$ python3 -q
>>> import numpy as np
>>> import numpy.linalg as la
>>> np.set_printoptions(suppress=True, linewidth=100)
>>> arr = np.minimum.outer(np.arange(1, 11), np.arange(1, 11)) * 3
>>> arr
array([[ 3,  3,  3,  3,  3,  3,  3,  3,  3,  3],
       [ 3,  6,  6,  6,  6,  6,  6,  6,  6,  6],
       [ 3,  6,  9,  9,  9,  9,  9,  9,  9,  9],
       [ 3,  6,  9, 12, 12, 12, 12, 12, 12, 12],
       [ 3,  6,  9, 12, 15, 15, 15, 15, 15, 15],
       [ 3,  6,  9, 12, 15, 18, 18, 18, 18, 18],
       [ 3,  6,  9, 12, 15, 18, 21, 21, 21, 21],
       [ 3,  6,  9, 12, 15, 18, 21, 24, 24, 24],
       [ 3,  6,  9, 12, 15, 18, 21, 24, 27, 27],
       [ 3,  6,  9, 12, 15, 18, 21, 24, 27, 30]])
>>> w, V = la.eigh(arr)
>>> vec = np.array([4, -9, 9, 0, -4, -2, -2, -2, -6, 2])
>>> np.abs(arr).sum(axis=1).max(), np.round(np.abs(w).max(), 1)
(np.int64(165), np.float64(134.3))
>>> np.round(V * np.abs(w) @ V.T, 1)
array([[ 3.,  3.,  3.,  3.,  3.,  3.,  3.,  3.,  3.,  3.],
       [ 3.,  6.,  6.,  6.,  6.,  6.,  6.,  6.,  6.,  6.],
       [ 3.,  6.,  9.,  9.,  9.,  9.,  9.,  9.,  9.,  9.],
       [ 3.,  6.,  9., 12., 12., 12., 12., 12., 12., 12.],
       [ 3.,  6.,  9., 12., 15., 15., 15., 15., 15., 15.],
       [ 3.,  6.,  9., 12., 15., 18., 18., 18., 18., 18.],
       [ 3.,  6.,  9., 12., 15., 18., 21., 21., 21., 21.],
       [ 3.,  6.,  9., 12., 15., 18., 21., 24., 24., 24.],
       [ 3.,  6.,  9., 12., 15., 18., 21., 24., 27., 27.],
       [ 3.,  6.,  9., 12., 15., 18., 21., 24., 27., 30.]])
>>> np.round(la.eigvalsh(arr[1:, 1:]), 1)
array([  0.8,   0.8,   1. ,   1.2,   1.7,   2.7,   5.3,  14.7, 133.7])
>>> vec @ arr @ vec
np.int64(2799)
>>> (np.sign(V[:, -1].round(6)) == np.sign(V[0, -1].round(6))).astype(int)
array([1, 1, 1, 1, 1, 1, 1, 1, 1, 1])
>>> np.round(vec @ arr @ vec / (vec @ vec), 1), np.round(w[0], 1), round(w[-1], 1)
(np.float64(11.4), np.float64(0.8), np.float64(134.3))
>>> np.round(V * np.maximum(w, 0) @ V.T, 1)
array([[ 3.,  3.,  3.,  3.,  3.,  3.,  3.,  3.,  3.,  3.],
       [ 3.,  6.,  6.,  6.,  6.,  6.,  6.,  6.,  6.,  6.],
       [ 3.,  6.,  9.,  9.,  9.,  9.,  9.,  9.,  9.,  9.],
       [ 3.,  6.,  9., 12., 12., 12., 12., 12., 12., 12.],
       [ 3.,  6.,  9., 12., 15., 15., 15., 15., 15., 15.],
       [ 3.,  6.,  9., 12., 15., 18., 18., 18., 18., 18.],
       [ 3.,  6.,  9., 12., 15., 18., 21., 21., 21., 21.],
       [ 3.,  6.,  9., 12., 15., 18., 21., 24., 24., 24.],
       [ 3.,  6.,  9., 12., 15., 18., 21., 24., 27., 27.],
       [ 3.,  6.,  9., 12., 15., 18., 21., 24., 27., 30.]])
>>> feats = np.load("layer16.npy")
>>> feats
array([[ 1,  1, -1, -1, -1, -1,  1,  1],
       [ 1, -1,  1, -1, -1,  1, -1,  1],
       [ 1, -1,  1, -1,  1, -1,  1, -1],
       [ 1, -1, -1,  1,  1, -1, -1,  1],
       [ 1,  1,  1,  1, -1, -1, -1, -1],
       [ 1,  1, -1, -1,  1,  1, -1, -1],
       [ 1, -1, -1,  1, -1,  1,  1, -1],
       [ 1,  1,  1,  1,  1,  1,  1,  1]])
>>> rng = np.random.default_rng(6103)
>>> z = rng.permutation(8)
>>> z
array([0, 2, 4, 3, 5, 6, 7, 1])
>>> Y = feats[z][:, z]
>>> np.allclose(Y, feats)
False
>>> np.trace(Y)
np.int64(4)
